In [1]: import numpy as np

In [2]: from numpy import linalg as LA

In [3]: np.set_printoptions(precision=3, suppress=True, linewidth=160)

In [4]: def tidy(a):
   ...:     return np.round(a, 3) + 0
   ...: 

In [5]: F = np.loadtxt("out10.csv", delimiter=",")

In [6]: F
Out[6]: 
array([[ 0.,  0.,  0.,  0.,  0.],
       [ 3.,  3., -4.,  0., -5.],
       [-1.,  3.,  2., -2., -1.],
       [ 2.,  1., -6.,  2., -4.],
       [ 1.,  1., -4.,  5., -2.],
       [ 0.,  0.,  0.,  0.,  0.],
       [ 1.,  0.,  1.,  2., -2.],
       [-2.,  1.,  0.,  0.,  0.],
       [ 1.,  0.,  1.,  2., -2.],
       [ 3.,  3., -4.,  0., -5.],
       [ 0.,  0.,  0.,  0.,  0.],
       [ 0.,  0.,  0.,  0.,  0.],
       [ 1.,  0., -2., -3., -2.],
       [-1.,  3.,  2., -2., -1.],
       [ 0., -2., -4., -1., -1.],
       [ 0.,  3.,  3.,  0., -3.],
       [ 3.,  3., -4.,  0., -5.],
       [ 0.,  0.,  0.,  0.,  0.],
       [-1., -2., -2.,  2.,  1.],
       [ 1.,  6.,  0.,  1., -4.]])

In [7]: basis = F[[15, 7]].astype(float)

In [8]: for _ in range(3):
   ...:     labels = LA.norm(F[:, None] - basis, axis=-1).argmin(axis=1)
   ...:     basis = np.array([F[labels == j].mean(axis=0) for j in range(2)])
   ...: 

In [9]: labels
Out[9]: array([1, 0, 0, 1, 1, 1, 1, 1, 1, 0, 1, 1, 1, 0, 1, 0, 0, 1, 1, 0])

In [10]: tidy(basis[1] - basis[0])
Out[10]: array([-0.912, -3.505, -0.516,  1.121,  2.505])

In [11]: Xc = F - F.mean(axis=0)

In [12]: left, s, Vt = LA.svd(Xc, full_matrices=False)

In [13]: tidy(s ** 2 / (s ** 2).sum())
Out[13]: array([0.503, 0.309, 0.137, 0.043, 0.008])

In [14]: tidy(Vt[0] * np.sign(Vt[0, np.abs(Vt[0]).argmax()]))
Out[14]: array([-0.402, -0.223,  0.686, -0.175,  0.536])

In [15]: hat = F @ LA.solve(F.T @ F, F.T)

In [16]: tidy(hat @ F[:, 4])
Out[16]: array([ 0., -5., -1., -4., -2.,  0., -2.,  0., -2., -5.,  0.,  0., -2., -1., -1., -3., -5.,  0.,  1., -4.])

In [17]: tidy(np.trace(hat))
Out[17]: np.float64(5.0)

In [18]: LA.matrix_rank(np.eye(20) - hat)
Out[18]: np.int64(15)

In [19]: G = F.T @ F

In [20]: LA.matrix_rank(G)
Out[20]: np.int64(5)

In [21]: tidy(LA.eigvalsh(G)[::-1])
Out[21]: array([293.077, 118.9  ,  49.875,  15.794,   5.354])

In [22]: G
Out[22]: 
array([[ 43.,  30., -54.,  13., -64.],
       [ 30., 101., -13.,  -1., -90.],
       [-54., -13., 143., -30.,  81.],
       [ 13.,  -1., -30.,  60., -17.],
       [-64., -90.,  81., -17., 136.]])

In [23]: arr = np.loadtxt("x.csv", delimiter=",")

In [24]: arr
Out[24]: 
array([[-3.,  7.,  5., -4., -8.],
       [ 7., -3.,  7.,  5., -4.],
       [ 5.,  7., -3.,  7.,  5.],
       [-4.,  5.,  7., -3.,  7.],
       [-8., -4.,  5.,  7., -3.]])

In [25]: vec = np.array([1, 1, 1, 0, 1])

In [26]: target = arr @ vec

In [27]: target
Out[27]: array([  1.,   7.,  14.,  15., -10.])

In [28]: tidy(LA.solve(arr, arr[:, 1]))
Out[28]: array([0., 1., 0., 0., 0.])

In [29]: tidy(LA.solve(arr, 5 * target))
Out[29]: array([5., 5., 5., 0., 5.])

In [30]: tidy(LA.solve(arr, target + arr[:, 2]))
Out[30]: array([1., 1., 2., 0., 1.])
